In [1]: import numpy as np

In [2]: import numpy.linalg as la

In [3]: np.set_printoptions(precision=4, suppress=True, linewidth=140, floatmode="fixed")

In [4]: arr = np.array([[-3, 5, -2, -3, 3, -1, -5, -2],
   ...:     [3, -4, 1, 2, -5, 2, -3, 4],
   ...:     [-5, 2, 0, 3, 3, -1, 5, 5],
   ...:     [3, -3, 0, 1, -7, 3, -11, 6]])

In [5]: Uu, sig, vt = la.svd(arr)

In [6]: np.argmax(sig[:-1] / (sig[1:] + 1e-6)) + 1
Out[6]: np.int64(3)

In [7]: other = Uu[:, :3] @ np.diag(sig[:3]) @ vt[:3]

In [8]: la.matrix_rank(other)
Out[8]: np.int64(3)

In [9]: round(float(np.abs(arr - other).max()), 4)
Out[9]: 0.0

In [10]: np.round(la.norm(arr - other) / la.norm(arr), 4)
Out[10]: np.float64(0.0)

In [11]: arr.ravel(order="F")
Out[11]: 
array([ -3,   3,  -5,   3,   5,  -4,   2,  -3,  -2,   1,   0,   0,  -3,   2,   3,   1,   3,  -5,   3,  -7,  -1,   2,  -1,   3,  -5,  -3,
         5, -11,  -2,   4,   5,   6])

In [12]: arr.reshape(2, -1)
Out[12]: 
array([[ -3,   5,  -2,  -3,   3,  -1,  -5,  -2,   3,  -4,   1,   2,  -5,   2,  -3,   4],
       [ -5,   2,   0,   3,   3,  -1,   5,   5,   3,  -3,   0,   1,  -7,   3, -11,   6]])

In [13]: T = arr.reshape(4, 2, -1)

In [14]: np.swapaxes(T, 1, 2)[1]
Out[14]: 
array([[ 3, -5],
       [-4,  2],
       [ 1, -3],
       [ 2,  4]])

In [15]: T.shape
Out[15]: (4, 2, 4)

In [16]: np.allclose(arr[:-1].T @ la.lstsq(arr[:-1].T, arr[-1])[0], arr[-1])
Out[16]: True

In [17]: la.lstsq(arr[:-1].T, arr[-1])[2]
Out[17]: np.int32(3)

In [18]: W0 = np.loadtxt("data.csv", delimiter=",")

In [19]: W0
Out[19]: 
array([[0.0000, 0.0000, 0.0000],
       [2.0000, 2.0000, 3.0000],
       [3.0000, 3.0000, 0.0000],
       [0.0000, 0.0000, 0.0000],
       [5.0000, 5.0000, 3.0000],
       [2.0000, 3.0000, 0.0000],
       [0.0000, 0.0000, 0.0000],
       [2.0000, 3.0000, 0.0000],
       [0.0000, 0.0000, 0.0000],
       [0.0000, 0.0000, 0.0000],
       [0.0000, 0.0000, 0.0000],
       [0.0000, 0.0000, 0.0000],
       [7.0000, 8.0000, 3.0000],
       [2.0000, 2.0000, 3.0000],
       [2.0000, 3.0000, 0.0000],
       [0.0000, 0.0000, 0.0000]])

In [20]: T = np.stack([W0, 5 * W0, W0[::-1]])

In [21]: np.einsum("bij,cij->bc", T, T)
Out[21]: 
array([[ 272.0000, 1360.0000,   44.0000],
       [1360.0000, 6800.0000,  220.0000],
       [  44.0000,  220.0000,  272.0000]])

In [22]: T.shape
Out[22]: (3, 16, 3)

In [23]: x0 = np.array([9, -3, 8])

In [24]: rhs = W0 @ x0

In [25]: rhs
Out[25]: 
array([ 0.0000, 36.0000, 18.0000,  0.0000, 54.0000,  9.0000,  0.0000,  9.0000,  0.0000,  0.0000,  0.0000,  0.0000, 63.0000, 36.0000,
        9.0000,  0.0000])

In [26]: rng = np.random.default_rng(63)

In [27]: rhs = rhs + 0.1 * rng.normal(size=16)

In [28]: rhs
Out[28]: 
array([ 0.0712, 36.2323, 17.8340, -0.0087, 54.1233,  9.1069,  0.1407,  9.0204,  0.1212,  0.2412,  0.0937,  0.1333, 62.9361, 35.8050,
        8.9748, -0.0060])

In [29]: c, *_ = la.lstsq(W0, rhs)

In [30]: [round(float(la.norm(la.solve(W0.T @ W0 + lam * np.eye(3), W0.T @ rhs))), 2) for lam in (0, 1, 10, 100)]
Out[30]: [12.35, 9.91, 7.4, 4.4]

In [31]: np.round(W0.T @ (rhs - W0 @ c), 4) + 0
Out[31]: array([0.0000, 0.0000, 0.0000])

In [32]: J = np.loadtxt("out17.csv", delimiter=",")

In [33]: J
Out[33]: 
array([[-0.6441,  0.0825, -0.5298,  0.5408,  0.0024, -0.0716],
       [-0.6441, -0.1540,  0.4537, -0.2615,  0.4440,  0.3000],
       [ 0.0000, -0.7096, -0.1721,  0.0125, -0.4245,  0.5352],
       [ 0.0805,  0.2853, -0.6323, -0.5141,  0.2819,  0.4105],
       [ 0.0403,  0.5763,  0.2887,  0.3280, -0.2718,  0.6336],
       [ 0.4026, -0.2290, -0.0242,  0.5169,  0.6851,  0.2200]])

In [34]: # orthonormal columns

In [35]: x0 = np.array([0, 0, -2, 1, -1, -2])

In [36]: rhs = J @ x0

In [37]: c, lr = np.zeros(6), 1 / la.norm(J, 2) ** 2

In [38]: for i in range(6):
    ...:     c -= lr * J.T @ (J @ c - rhs)
    ...:     if i % 1 == 0: print(i, round(la.norm(J @ c - rhs), 4))
    ...: 
0 0.0
1 0.0
2 0.0
3 0.0
4 0.0
5 0.0

In [39]: c.round(4) + 0
Out[39]: array([ 0.0000,  0.0000, -2.0000,  1.0000, -1.0000, -2.0000])

In [40]: x0 = np.array([-5, -5, -8, 9, 1, -4])

In [41]: round(la.norm(x0), 4), np.round(la.norm(J @ x0), 4)
Out[41]: (np.float64(14.5602), np.float64(14.5602))

In [42]: np.round(la.det(J), 4)
Out[42]: np.float64(-1.0)

In [43]: J.T @ (J @ x0)
Out[43]: array([-5.0000, -5.0000, -8.0000,  9.0000,  1.0000, -4.0000])

In [44]: 6 - la.matrix_rank(J - np.eye(6), tol=1e-8)
Out[44]: np.int64(1)

In [45]: np.sort(np.abs(np.degrees(np.angle(la.eigvals(J)))))
Out[45]: array([  0.0000,  80.7781,  80.7781, 158.1768, 158.1768, 180.0000])

In [46]: [p for p in range(1, 25) if np.allclose(la.matrix_power(J, p), np.eye(6))]
Out[46]: []

In [47]: np.round(la.norm(J, "nuc"), 4)
Out[47]: np.float64(6.0)

In [48]: round(la.norm(J, 1), 4), np.round(la.norm(J, np.inf), 4)
Out[48]: (np.float64(2.1737), np.float64(2.2573))

In [49]: round(float(la.norm(J[2] - J[1])), 4)
Out[49]: 1.4142

In [50]: la.norm(J, axis=0)
Out[50]: array([1.0000, 1.0000, 1.0000, 1.0000, 1.0000, 1.0000])

In [51]: la.norm(J, axis=1)
Out[51]: array([1.0000, 1.0000, 1.0000, 1.0000, 1.0000, 1.0000])

In [52]: Uu, sig, vt = la.svd(J, full_matrices=False)

In [53]: sig
Out[53]: array([1.0000, 1.0000, 1.0000, 1.0000, 1.0000, 1.0000])

In [54]: np.allclose(Uu * sig @ vt, J)
Out[54]: True

In [55]: np.round(Uu.T @ Uu, 4) + 0
Out[55]: 
array([[1.0000, 0.0000, 0.0000, 0.0000, 0.0000, 0.0000],
       [0.0000, 1.0000, 0.0000, 0.0000, 0.0000, 0.0000],
       [0.0000, 0.0000, 1.0000, 0.0000, 0.0000, 0.0000],
       [0.0000, 0.0000, 0.0000, 1.0000, 0.0000, 0.0000],
       [0.0000, 0.0000, 0.0000, 0.0000, 1.0000, 0.0000],
       [0.0000, 0.0000, 0.0000, 0.0000, 0.0000, 1.0000]])

In [56]: Uu.shape, sig.shape, vt.shape
Out[56]: ((6, 6), (6,), (6, 6))

In [57]: np.round(Uu.T @ J @ vt.T, 4) + 0
Out[57]: 
array([[1.0000, 0.0000, 0.0000, 0.0000, 0.0000, 0.0000],
       [0.0000, 1.0000, 0.0000, 0.0000, 0.0000, 0.0000],
       [0.0000, 0.0000, 1.0000, 0.0000, 0.0000, 0.0000],
       [0.0000, 0.0000, 0.0000, 1.0000, 0.0000, 0.0000],
       [0.0000, 0.0000, 0.0000, 0.0000, 1.0000, 0.0000],
       [0.0000, 0.0000, 0.0000, 0.0000, 0.0000, 1.0000]])

In [58]: np.round(np.sqrt((sig ** 2).sum()), 4), round(la.norm(J), 4)
Out[58]: (np.float64(2.4495), np.float64(2.4495))
